>>> import numpy as np
>>> from numpy import linalg as LA
>>> np.set_printoptions(precision=2, suppress=True, linewidth=200)
>>> def tidy(a):
...     return np.round(a, 2) + 0
... 
>>> J = np.loadtxt("w.csv", delimiter=",")
>>> J
array([[  0.9,  -0.1,  -0.5,   1.3,  -1. ,   1.8],
       [  0.4,   1.5,  -0.3,  -0.7,   0.3,  -0.9],
       [ -1. , -13. ,  -2. ,  -3. ,  -3. ,   9. ],
       [  0.7,   1.9,  -2.3,  -0.3,   0.6,  -0.1],
       [ -0.3,   0.1,  -0.5,   0.8,   1.2,   0.8],
       [ -0.7,   2.3,   1.5,   0. ,  -0.9,  -0.3],
       [ -0.3,  -3. ,  -0.2,   0. ,   1.4,  -0.3],
       [ -0.6,   0.3,   1. ,  -0.4,  -0.6,  -1.6],
       [  0.6,   0.2,   1.2,  -0.2,  -0.3,   0.3],
       [ -1.7,  -0.3,   0.2,   0.6,   0.5,  -0.7],
       [ -0.1,  -2.1,  -1.1,   0. ,   1.7,  -2.1],
       [ -1.5,   0.7,  -2.8,  -2.1,  -0.7,   0.4],
       [  0. ,  -0.6,  -1.2,  -1.8,   0.9,   1.1],
       [  0.3,  -1.2,   0.3,  -0.6,  -0.2,  -1.6],
       [ -1.1,   0. ,  -0.5,  -0.9,   1. ,  -0.5],
       [  0.9,  -1.4,   0.1,   1. ,  -0.2,  -1. ],
       [  2.1,  -1.2,  -0.5,  -0.3,   1.4,  -0.2],
       [ -0.3,   1.2,  -0.1,   1. ,  -1.1,  -0.4],
       [  1. ,   0. ,  -0.6,   2.1,   0.2,   0.3],
       [ -0.1,  -0.5,   0.5,  -0.2,   1.1,  -0.4],
       [  0. ,   0. ,   1. ,  -0.1,   1.7,  -1.9],
       [  0.8,   0. ,  -2.5,   2.1,   0. ,   1.4],
       [ -0.1,  -0.7,  -0.2,  -1.3,  -0.1,   1.1],
       [  1.7,   1.9,   0.9,   0.3,  -0.7,  -0.3],
       [  1.6,  -1.7,   1.9,   1.3,   1.9,  -0.1],
       [ -0.1,  -1.8,  -0.9,   1.2,   1.7,   0.4],
       [  0.4,   0.2,  -0.7,  -0.2,   0.2,  -1. ],
       [ -0.9,   0.3,   0.7,  -0.3,  -0.7,  -0.9],
       [  1.9,   1.3,  -0.1,  -1.8,  -0.5,   0.1],
       [ -0.8,   0. ,  -0.1,  -0.4,   1.4,  -1.9],
       [  1.8,  -0.9,   0.5,  -1. ,  -0.3,   0. ],
       [  0.9,  -0.2,  -0.2,   1.1,   0.2,  -0.1],
       [ -0.9,  -0.4,   0.6,  -0.4,   0.4,  -1.6]])
>>> # row 2 is much longer than the rest
>>> hat = J @ LA.solve(J.T @ J, J.T)
>>> np.allclose(hat @ hat, hat)
True
>>> LA.matrix_rank(np.eye(33) - hat)
np.int64(27)
>>> O, evecs = LA.qr(J[:, :5])[0], LA.qr(J[:, 5:])[0]
>>> sv = LA.svd(O.T @ evecs, compute_uv=False)
>>> tidy(sv)
array([0.87])
>>> tidy(np.degrees(np.arccos(sv.clip(0, 1))))
array([29.63])
